% python3 -q
>>> import numpy as np
>>> np.set_printoptions(precision=2, suppress=True, linewidth=200)
>>> rd = lambda a: np.round(a, 2) + 0
>>> K = np.load("w.npy")
>>> rd(K)
array([[ 0.58, -0.52, -0.14, -0.24, -0.52, -0.24],
       [-0.52,  0.37, -0.17, -0.29, -0.63, -0.29],
       [-0.14, -0.17,  0.95, -0.08, -0.17, -0.08],
       [-0.24, -0.29, -0.08,  0.87, -0.29, -0.13],
       [-0.52, -0.63, -0.17, -0.29,  0.37, -0.29],
       [-0.24, -0.29, -0.08, -0.13, -0.29,  0.87]])
>>> x = np.array([2, 1, 2, 1, 0, 1])
>>> rd(K @ np.ones(6))
array([-1.07, -1.53,  0.31, -0.15, -1.53, -0.15])
>>> np.sign((K @ x).round(6))
array([-1., -1.,  1., -1., -1., -1.])
>>> rd(K @ x)
array([-0.12, -1.59,  1.29, -0.18, -2.59, -0.18])
>>> rd(np.einsum("ij,j->i", K, x))
array([-0.12, -1.59,  1.29, -0.18, -2.59, -0.18])
>>> rd(K * x)
array([[ 1.15, -0.52, -0.28, -0.24,  0.  , -0.24],
       [-1.04,  0.37, -0.35, -0.29,  0.  , -0.29],
       [-0.28, -0.17,  1.91, -0.08,  0.  , -0.08],
       [-0.47, -0.29, -0.16,  0.87,  0.  , -0.13],
       [-1.04, -0.63, -0.35, -0.29,  0.  , -0.29],
       [-0.47, -0.29, -0.16, -0.13,  0.  ,  0.87]])
>>> rd(K @ np.eye(6)[3])
array([-0.24, -0.29, -0.08,  0.87, -0.29, -0.13])
>>> ev, evecs = np.linalg.eigh(K)
>>> x = np.array([-2, -1, 3, 2, 0, 2])
>>> x @ K @ x / (x @ x), ev[0], rd(ev[-1])
(np.float64(1.0), np.float64(-1.0), np.float64(1.0))
>>> rd(evecs * np.abs(ev) @ evecs.T)
array([[1., 0., 0., 0., 0., 0.],
       [0., 1., 0., 0., 0., 0.],
       [0., 0., 1., 0., 0., 0.],
       [0., 0., 0., 1., 0., 0.],
       [0., 0., 0., 0., 1., 0.],
       [0., 0., 0., 0., 0., 1.]])
